$ ipython --no-banner

In [1]: import numpy as np

In [2]: np.set_printoptions(precision=1, suppress=True, linewidth=100, floatmode="fixed")

In [3]: def rnd(a):
   ...:     return np.round(a, 1) + 0
   ...: 

In [4]: M = np.loadtxt("mat.csv", delimiter=",")

In [5]: print(M)
[[ 1.0  2.0  2.0  1.0  3.0  3.0  3.0  0.0  0.0  3.0  2.0]
 [ 2.0 13.0  1.0 -4.0  0.0 12.0 15.0 -6.0  0.0 15.0 10.0]
 [ 2.0  1.0  5.0  4.0  8.0  4.0  3.0  2.0  0.0  3.0  2.0]
 [ 1.0 -4.0  4.0  5.0  7.0 -1.0 -3.0  4.0  0.0 -3.0 -2.0]
 [ 3.0  0.0  8.0  7.0 13.0  5.0  3.0  4.0  0.0  3.0  2.0]
 [ 3.0 12.0  4.0 -1.0  5.0 13.0 15.0 -4.0  0.0 15.0 10.0]
 [ 3.0 15.0  3.0 -3.0  3.0 15.0 18.0 -6.0  0.0 18.0 12.0]
 [ 0.0 -6.0  2.0  4.0  4.0 -4.0 -6.0  4.0  0.0 -6.0 -4.0]
 [ 0.0  0.0  0.0  0.0  0.0  0.0  0.0  0.0  0.0  0.0  0.0]
 [ 3.0 15.0  3.0 -3.0  3.0 15.0 18.0 -6.0  0.0 18.0 12.0]
 [ 2.0 10.0  2.0 -2.0  2.0 10.0 12.0 -4.0  0.0 12.0  8.0]]

In [6]: rk = np.linalg.matrix_rank(M)

In [7]: print(rk)
2

In [8]: N = np.linalg.svd(M)[2][rk:].T

In [9]: print([int(np.linalg.matrix_rank(M[:i])) for i in range(1, len(M) + 1)])
[1, 2, 2, 2, 2, 2, 2, 2, 2, 2, 2]

In [10]: print(np.linalg.matrix_rank(M.T @ M), np.linalg.matrix_rank(M @ M.T))
2 2

In [11]: print(N.shape)
(11, 9)

In [12]: print([int(np.linalg.matrix_rank(np.delete(M, i, axis=0))) for i in range(11)])
[2, 2, 2, 2, 2, 2, 2, 2, 2, 2, 2]

In [13]: print([int(np.linalg.matrix_rank(M[:, :j + 1])) for j in range(11)])
[1, 2, 2, 2, 2, 2, 2, 2, 2, 2, 2]

In [14]: print(np.linalg.lstsq(M[:-1].T, M[-1])[2])
2

In [15]: print(np.unique(M.round(6), axis=0).shape)
(10, 11)

In [16]: print(rnd(np.trace(np.linalg.pinv(M) @ M)))
2.0

In [17]: vals, V = np.linalg.eigh(M)

In [18]: print(rnd(V.T @ M @ V))
[[ 0.0  0.0  0.0  0.0  0.0  0.0  0.0  0.0  0.0  0.0  0.0]
 [ 0.0  0.0  0.0  0.0  0.0  0.0  0.0  0.0  0.0  0.0  0.0]
 [ 0.0  0.0  0.0  0.0  0.0  0.0  0.0  0.0  0.0  0.0  0.0]
 [ 0.0  0.0  0.0  0.0  0.0  0.0  0.0  0.0  0.0  0.0  0.0]
 [ 0.0  0.0  0.0  0.0  0.0  0.0  0.0  0.0  0.0  0.0  0.0]
 [ 0.0  0.0  0.0  0.0  0.0  0.0  0.0  0.0  0.0  0.0  0.0]
 [ 0.0  0.0  0.0  0.0  0.0  0.0  0.0  0.0  0.0  0.0  0.0]
 [ 0.0  0.0  0.0  0.0  0.0  0.0  0.0  0.0  0.0  0.0  0.0]
 [ 0.0  0.0  0.0  0.0  0.0  0.0  0.0  0.0  0.0  0.0  0.0]
 [ 0.0  0.0  0.0  0.0  0.0  0.0  0.0  0.0  0.0 25.0  0.0]
 [ 0.0  0.0  0.0  0.0  0.0  0.0  0.0  0.0  0.0  0.0 73.0]]

In [19]: print(rnd(np.linalg.eigvalsh(M @ M)))
[   0.0    0.0    0.0    0.0    0.0    0.0    0.0    0.0    0.0  624.0 5332.0]

In [20]: print(np.abs(V[:, -1]).round(6).argmax())
6

In [21]: print(rnd(V.T @ V))
[[1.0 0.0 0.0 0.0 0.0 0.0 0.0 0.0 0.0 0.0 0.0]
 [0.0 1.0 0.0 0.0 0.0 0.0 0.0 0.0 0.0 0.0 0.0]
 [0.0 0.0 1.0 0.0 0.0 0.0 0.0 0.0 0.0 0.0 0.0]
 [0.0 0.0 0.0 1.0 0.0 0.0 0.0 0.0 0.0 0.0 0.0]
 [0.0 0.0 0.0 0.0 1.0 0.0 0.0 0.0 0.0 0.0 0.0]
 [0.0 0.0 0.0 0.0 0.0 1.0 0.0 0.0 0.0 0.0 0.0]
 [0.0 0.0 0.0 0.0 0.0 0.0 1.0 0.0 0.0 0.0 0.0]
 [0.0 0.0 0.0 0.0 0.0 0.0 0.0 1.0 0.0 0.0 0.0]
 [0.0 0.0 0.0 0.0 0.0 0.0 0.0 0.0 1.0 0.0 0.0]
 [0.0 0.0 0.0 0.0 0.0 0.0 0.0 0.0 0.0 1.0 0.0]
 [0.0 0.0 0.0 0.0 0.0 0.0 0.0 0.0 0.0 0.0 1.0]]

In [22]: print((vals > 1e-8).sum(), (vals < -1e-8).sum())
2 0

In [23]: print(M.sum(axis=1))
[ 20.0  58.0  34.0   8.0  48.0  72.0  78.0 -12.0   0.0  78.0  52.0]

In [24]: print(M.sum(axis=0))
[ 20.0  58.0  34.0   8.0  48.0  72.0  78.0 -12.0   0.0  78.0  52.0]

In [25]: print(M.shape)
(11, 11)

In [26]: print(np.linalg.matrix_rank(M))
2

In [27]: print(rnd(M.mean(axis=0)))
[ 1.8  5.3  3.1  0.7  4.4  6.5  7.1 -1.1  0.0  7.1  4.7]

In [28]: print(np.abs(M).max())
18.0

In [29]: print(rnd(np.linalg.svd(M, compute_uv=False)))
[73.0 25.0  0.0  0.0  0.0  0.0  0.0  0.0  0.0  0.0  0.0]

In [30]: M[:, 11]
---------------------------------------------------------------------------
IndexError                                Traceback (most recent call last)
Cell In[30], line 1
----> 1 M[:, 11]

IndexError: index 11 is out of bounds for axis 1 with size 11

In [31]: vec = np.array([-2, -1, -1, 0, -3, -2, -3, 2, 0, -3, 3])

In [32]: h1 = np.maximum(M @ vec, 0)

In [33]: print(M * (h1 > 1e-9)[:, None])
[[ 0.0  0.0  0.0  0.0  0.0  0.0  0.0  0.0  0.0  0.0  0.0]
 [ 0.0  0.0  0.0 -0.0  0.0  0.0  0.0 -0.0  0.0  0.0  0.0]
 [ 0.0  0.0  0.0  0.0  0.0  0.0  0.0  0.0  0.0  0.0  0.0]
 [ 0.0 -0.0  0.0  0.0  0.0 -0.0 -0.0  0.0  0.0 -0.0 -0.0]
 [ 0.0  0.0  0.0  0.0  0.0  0.0  0.0  0.0  0.0  0.0  0.0]
 [ 0.0  0.0  0.0 -0.0  0.0  0.0  0.0 -0.0  0.0  0.0  0.0]
 [ 0.0  0.0  0.0 -0.0  0.0  0.0  0.0 -0.0  0.0  0.0  0.0]
 [ 0.0 -6.0  2.0  4.0  4.0 -4.0 -6.0  4.0  0.0 -6.0 -4.0]
 [ 0.0  0.0  0.0  0.0  0.0  0.0  0.0  0.0  0.0  0.0  0.0]
 [ 0.0  0.0  0.0 -0.0  0.0  0.0  0.0 -0.0  0.0  0.0  0.0]
 [ 0.0  0.0  0.0 -0.0  0.0  0.0  0.0 -0.0  0.0  0.0  0.0]]

In [34]: print(np.maximum(M @ (3 * vec), 0))
[ 0.0  0.0  0.0  0.0  0.0  0.0  0.0 96.0  0.0  0.0  0.0]

In [35]: data = np.load("x.npy")

In [36]: print(data)
[[0 1 0 0 0 0 0 0 0 0 0]
 [1 0 0 0 0 0 1 1 0 0 0]
 [0 0 0 0 1 1 0 0 0 1 1]
 [0 0 0 0 1 1 0 0 1 1 1]
 [0 0 1 1 0 1 0 0 1 1 1]
 [0 0 1 1 1 0 0 0 1 1 1]
 [0 1 0 0 0 0 0 1 0 0 0]
 [0 1 0 0 0 0 1 0 0 0 0]
 [0 0 0 1 1 1 0 0 0 1 1]
 [0 0 1 1 1 1 0 0 1 0 1]
 [0 0 1 1 1 1 0 0 1 1 0]]

In [37]: # symmetric, so the eigenvalues are real

In [38]: vals, V = np.linalg.eigh(data)

In [39]: vec = np.array([2, 1, 1, 2, 3, 2, 2, 3, 0, 0, 2])

In [40]: print((np.sign(V[:, -1].round(6)) == np.sign(V[0, -1].round(6))).astype(int))
[1 1 0 0 0 0 1 1 0 0 0]

In [41]: print(np.abs(data).sum(axis=1).max(), rnd(np.abs(vals).max()))
6 5.5

In [42]: print(rnd(V * np.abs(vals) @ V.T))
[[ 0.8 -0.1  0.0  0.0  0.0  0.0  0.5  0.5  0.0  0.0  0.0]
 [-0.1  1.7  0.0  0.0  0.0  0.0  0.3  0.3  0.0  0.0  0.0]
 [ 0.0  0.0  1.4  0.9  0.4  0.4  0.0  0.0  0.9  0.4  0.4]
 [ 0.0  0.0  0.9  1.6  0.6  0.6  0.0  0.0  0.6  0.6  0.6]
 [ 0.0  0.0  0.4  0.6  1.8  0.8  0.0  0.0  0.6  0.8  0.8]
 [ 0.0  0.0  0.4  0.6  0.8  1.8  0.0  0.0  0.6  0.8  0.8]
 [ 0.5  0.3  0.0  0.0  0.0  0.0  1.3  0.3  0.0  0.0  0.0]
 [ 0.5  0.3  0.0  0.0  0.0  0.0  0.3  1.3  0.0  0.0  0.0]
 [ 0.0  0.0  0.9  0.6  0.6  0.6  0.0  0.0  1.6  0.6  0.6]
 [ 0.0  0.0  0.4  0.6  0.8  0.8  0.0  0.0  0.6  1.8  0.8]
 [ 0.0  0.0  0.4  0.6  0.8  0.8  0.0  0.0  0.6  0.8  1.8]]

In [43]: print(rnd(np.linalg.eigvalsh(data[1:, 1:])))
[-1.9 -1.0 -1.0 -1.0 -1.0 -1.0 -1.0  0.4  2.0  5.5]

In [44]: print(vec @ data @ vec)
100

In [45]: print(rnd(V * np.maximum(vals, 0) @ V.T))
[[0.4 0.4 0.0 0.0 0.0 0.0 0.2 0.2 0.0 0.0 0.0]
 [0.4 0.8 0.0 0.0 0.0 0.0 0.7 0.7 0.0 0.0 0.0]
 [0.0 0.0 0.7 0.4 0.7 0.7 0.0 0.0 0.4 0.7 0.7]
 [0.0 0.0 0.4 0.8 0.8 0.8 0.0 0.0 0.8 0.8 0.8]
 [0.0 0.0 0.7 0.8 0.9 0.9 0.0 0.0 0.8 0.9 0.9]
 [0.0 0.0 0.7 0.8 0.9 0.9 0.0 0.0 0.8 0.9 0.9]
 [0.2 0.7 0.0 0.0 0.0 0.0 0.6 0.6 0.0 0.0 0.0]
 [0.2 0.7 0.0 0.0 0.0 0.0 0.6 0.6 0.0 0.0 0.0]
 [0.0 0.0 0.4 0.8 0.8 0.8 0.0 0.0 0.8 0.8 0.8]
 [0.0 0.0 0.7 0.8 0.9 0.9 0.0 0.0 0.8 0.9 0.9]
 [0.0 0.0 0.7 0.8 0.9 0.9 0.0 0.0 0.8 0.9 0.9]]

In [46]: print([round(float(np.linalg.det(data[:i, :i])), 2) + 0 for i in range(1, 12)])
[0.0, -1.0, 0.0, 0.0, 0.0, 0.0, 0.0, 0.0, -2.0, 3.0, -4.0]

In [47]: try:
    ...:     np.linalg.cholesky(data)
    ...: except np.linalg.LinAlgError as e:
    ...:     print(repr(e))
    ...: 
LinAlgError('Matrix is not positive definite')

In [48]: print(rnd(np.linalg.eigvalsh(data).min()))
-1.9

In [49]: print(rnd(np.linalg.norm(data, 1)), rnd(np.linalg.norm(data, np.inf)))
6.0 6.0

In [50]: print(rnd(np.linalg.norm(data) ** 2 / np.linalg.norm(data, 2) ** 2))
1.5

In [51]: print(rnd(np.linalg.norm(data, axis=0)))
[1.0 1.7 2.0 2.2 2.4 2.4 1.4 1.4 2.2 2.4 2.4]

In [52]: mat = np.array([[4, 0, 0, 2, -2, 0, 0, 5],
    ...:     [0, 2, -8, 0, 0, 0, -3, 0],
    ...:     [0, -4, 2, 0, 0, 0, -7, 0],
    ...:     [-7, 0, 0, -7, 2, -4, 0, 4],
    ...:     [1, 0, 0, 7, -8, 0, 0, -3],
    ...:     [3, 0, 0, 0, 0, -8, 0, -3],
    ...:     [0, 9, -3, 0, 0, 0, -1, 0],
    ...:     [-2, 0, 0, 2, -9, -2, 0, -4]])

In [53]: cov = mat.T @ mat

In [54]: print(rnd(np.linalg.svd(mat, compute_uv=False) ** 2))
[267.8 141.4 113.0  72.6  69.2  40.5  26.4   3.1]

In [55]: print(rnd(np.linalg.eigvalsh(cov)[::-1]))
[267.8 141.4 113.0  72.6  69.2  40.5  26.4   3.1]

In [56]: print((mat @ mat.T).shape)
(8, 8)

In [57]: vec = np.array([-1, 0, 2, -2, -2, 1, 0, 3])

In [58]: rhs = mat @ vec

In [59]: print(rhs)
[ 11 -16   4  25  -8 -20  -6   2]

In [60]: print(rnd(np.linalg.solve(mat, rhs + mat[:, 4])))
[-1.0  0.0  2.0 -2.0 -1.0  1.0  0.0  3.0]

In [61]: print((mat != 0).astype(int))
[[1 0 0 1 1 0 0 1]
 [0 1 1 0 0 0 1 0]
 [0 1 1 0 0 0 1 0]
 [1 0 0 1 1 1 0 1]
 [1 0 0 1 1 0 0 1]
 [1 0 0 0 0 1 0 1]
 [0 1 1 0 0 0 1 0]
 [1 0 0 1 1 1 0 1]]

In [62]: K = np.load("a.npy")

In [63]: print(K)
[[  1  -2   4  -8]
 [  1  -1   1  -1]
 [  1   0   0   0]
 [  1   1   1   1]
 [  1   2   4   8]
 [  1   3   9  27]
 [  1   4  16  64]
 [  1   5  25 125]]

In [64]: vec = np.array([3, 2, 1, 3])

In [65]: print((K * vec).sum(axis=1))
[-21  -1   3   9  35  99 219 413]

In [66]: print(np.sign((K @ vec).round(6)))
[-1 -1  1  1  1  1  1  1]

In [67]: print(K @ np.eye(4)[3])
[ -8.0  -1.0   0.0   1.0   8.0  27.0  64.0 125.0]

In [68]: vec @ K
---------------------------------------------------------------------------
ValueError                                Traceback (most recent call last)
Cell In[68], line 1
----> 1 vec @ K

ValueError: matmul: Input operand 1 has a mismatch in its core dimension 0, with gufunc signature (n?,k),(k,m?)->(n?,m?) (size 8 is different from 4)

In [69]: print(K * vec)
[[  3  -4   4 -24]
 [  3  -2   1  -3]
 [  3   0   0   0]
 [  3   2   1   3]
 [  3   4   4  24]
 [  3   6   9  81]
 [  3   8  16 192]
 [  3  10  25 375]]

In [70]: print(rnd(np.abs(np.linalg.svd(K)[2][-1])))
[1.0 0.1 0.2 0.0]

In [71]: B = np.c_[K[:, :2] @ np.array([[2, 1], [1, 3]]), np.array([0, -2, 0, -2, -1, -2, -2, 1])]

In [72]: print(B)
[[ 0 -5  0]
 [ 1 -2 -2]
 [ 2  1  0]
 [ 3  4 -2]
 [ 4  7 -1]
 [ 5 10 -2]
 [ 6 13 -2]
 [ 7 16  1]]

In [73]: print(rnd(np.linalg.lstsq(K, B[:, 0])[0]))
[2.0 1.0 0.0 0.0]

In [74]: print(np.linalg.matrix_rank(B))
3

In [75]: print(rnd(np.linalg.norm(np.linalg.qr(K)[0].T @ B, axis=0) ** 2 / ((B ** 2).sum(axis=0) + 1e-12)))
[1.0 1.0 0.7]

In [76]: print(np.linalg.matrix_rank(np.c_[K, B]))
5
